% python3 -q
>>> import numpy as np
>>> from numpy import linalg as LA
>>> np.set_printoptions(precision=3, suppress=True, linewidth=120)
>>> E = np.loadtxt("out8.csv", delimiter=",")
>>> print(E)
[[  0.003   0.      1.757  -1.859  -0.306  -0.006]
 [ -0.013  -0.005  -3.253   0.329   0.068   0.015]
 [  0.05    0.001  -8.071  -1.54   -0.256   0.008]
 [ -0.018   0.004   3.174  -1.05    0.338  -0.013]
 [  0.034   0.      6.262   0.952   0.022   0.01 ]
 [  0.056   0.001   4.305   0.317  -0.2    -0.005]
 [  0.001   0.001  -2.654  -1.349   0.018   0.   ]
 [ -0.047  -0.002  -0.593  -0.371  -0.022  -0.013]
 [ -0.028   0.001   6.044   0.088  -0.451   0.014]
 [  0.031   0.001 -12.394   1.821  -0.039   0.001]
 [ -0.007   0.      0.68   -0.344   0.065  -0.01 ]
 [ -0.012   0.002  -4.046   0.494   0.034  -0.002]
 [ -0.015  -0.002  -8.61   -1.022   0.04    0.006]
 [  0.044  -0.001   4.262   0.362   0.035   0.   ]
 [ -0.06    0.002  -5.063  -0.598  -0.284   0.004]
 [ -0.013   0.      7.014  -1.046  -0.133   0.005]
 [  0.      0.     -3.755   0.656   0.409   0.01 ]
 [ -0.005   0.     -8.05    1.764   0.007   0.009]
 [ -0.029   0.     -4.58   -2.026   0.284  -0.008]
 [  0.037   0.002  -8.161  -0.523  -0.004  -0.01 ]
 [ -0.003  -0.001   3.987  -2.339   0.009   0.005]
 [  0.044  -0.002   5.358  -1.132  -0.147   0.006]
 [  0.019  -0.002   1.668  -0.761   0.088   0.004]
 [  0.005   0.     -3.175  -1.786   0.09    0.008]
 [  0.097   0.     -5.182   1.441   0.255   0.013]
 [ -0.064   0.002   5.503  -0.627   0.12   -0.004]]
>>> lab = E[:, 3] > np.median(E[:, 3])
>>> f = E[lab].mean(axis=0) - E[~lab].mean(axis=0)
>>> ((E - E.mean(axis=0)) @ f > 0).astype(int)
array([0, 1, 1, 0, 0, 0, 1, 0, 0, 1, 0, 1, 1, 0, 1, 0, 1, 1, 1, 1, 0, 0, 0, 1, 1, 0])
>>> print(np.round((((E - E.mean(axis=0)) @ f > 0) == lab).mean(), 3))
0.538
>>> LA.matrix_rank(E)
np.int64(6)
>>> np.count_nonzero(E)
np.int64(144)
>>> Z = E[[3, 12]].astype(float)
>>> for _ in range(5):
...     lab = LA.norm(E[:, None] - Z, axis=-1).argmin(axis=1)
...     Z = np.array([E[lab == j].mean(axis=0) for j in range(2)])
... 
>>> lab
array([0, 1, 1, 0, 0, 0, 1, 0, 0, 1, 0, 1, 1, 0, 1, 0, 1, 1, 1, 1, 0, 0, 0, 1, 1, 0])
>>> np.round(Z[1] - Z[0], 3) + 0
array([ 0.005,  0.   , -9.724,  0.421,  0.093,  0.005])
>>> np.abs(Z[1] - Z[0]).argmax()
np.int64(2)
>>> np.bincount(lab)
array([13, 13])
>>> s = 20 * 0.7 ** np.arange(3)
>>> Q, _ = LA.qr(np.array([[0.3, 0.7, -0.6], [-1.1, -0.7, 0.1], [-0.3, -1.4, 0.8]]))
>>> rng = np.random.default_rng(535)
>>> feats = rng.normal(size=(23, 3)) * s @ Q
>>> feats
array([[-12.483,   7.84 , -14.769],
       [-10.194,  28.717, -10.062],
       [ -5.321,   0.59 ,  -4.512],
       [  4.033, -15.917,  14.828],
       [ -4.42 ,   7.916,  12.177],
       [-19.752, -20.156,  24.927],
       [  6.112,   2.755,   8.203],
       [  0.466,  -1.32 ,  35.101],
       [-15.384,  10.032,  11.918],
       [-19.723,   5.484,  15.874],
       [-29.12 , -11.595,  -0.17 ],
       [ 32.454,  13.987, -31.776],
       [ -7.875,  22.507,  -8.451],
       [-17.753,  -9.41 ,  23.824],
       [-34.569,  -4.203,   3.088],
       [ 17.341, -16.286,  15.663],
       [  0.625,  -2.631,  14.774],
       [-11.081,  -5.084,  10.527],
       [ 12.547, -18.695,   1.773],
       [ -4.568,   4.136,  -3.102],
       [ 12.458,   2.783,  -5.843],
       [ -5.108, -10.468,   2.52 ],
       [  7.71 ,   4.74 , -12.635]])
>>> lab = feats[:, 2] > np.median(feats[:, 2])
>>> f = feats[lab].mean(axis=0) - feats[~lab].mean(axis=0)
>>> print(f)
[-1.74  -7.418 24.069]
>>> ((feats - feats.mean(axis=0)) @ f > 0).astype(int)
array([0, 0, 0, 1, 1, 1, 1, 1, 1, 1, 1, 0, 0, 1, 1, 1, 1, 1, 1, 0, 0, 1, 0])
>>> B = np.c_[feats[:, :2] @ np.array([[1, -2], [2, -3]]), np.array([3, 9, 2, 4, -2, -8, -2, -4, 9, -9, 1, -8, -1, 7, 7, -3, -7, 7, -8, 5, 8, 7, -8])]
>>> B
array([[   3.197,    1.447,    3.   ],
       [  47.241,  -65.765,    9.   ],
       [  -4.141,    8.872,    2.   ],
       [ -27.801,   39.684,    4.   ],
       [  11.411,  -14.907,   -2.   ],
       [ -60.064,   99.972,   -8.   ],
       [  11.622,  -20.488,   -2.   ],
       [  -2.174,    3.029,   -4.   ],
       [   4.681,    0.671,    9.   ],
       [  -8.754,   22.992,   -9.   ],
       [ -52.309,   93.024,    1.   ],
       [  60.427, -106.868,   -8.   ],
       [  37.14 ,  -51.773,   -1.   ],
       [ -36.573,   63.736,    7.   ],
       [ -42.975,   81.747,    7.   ],
       [ -15.232,   14.177,   -3.   ],
       [  -4.637,    6.642,   -7.   ],
       [ -21.25 ,   37.416,    7.   ],
       [ -24.844,   30.992,   -8.   ],
       [   3.703,   -3.27 ,    5.   ],
       [  18.024,  -33.265,    8.   ],
       [ -26.045,   41.621,    7.   ],
       [  17.19 ,  -29.64 ,   -8.   ]])
>>> np.round(LA.lstsq(feats, B[:, 0])[0], 3) + 0
array([1., 2., 0.])
>>> LA.matrix_rank(B)
np.int64(3)
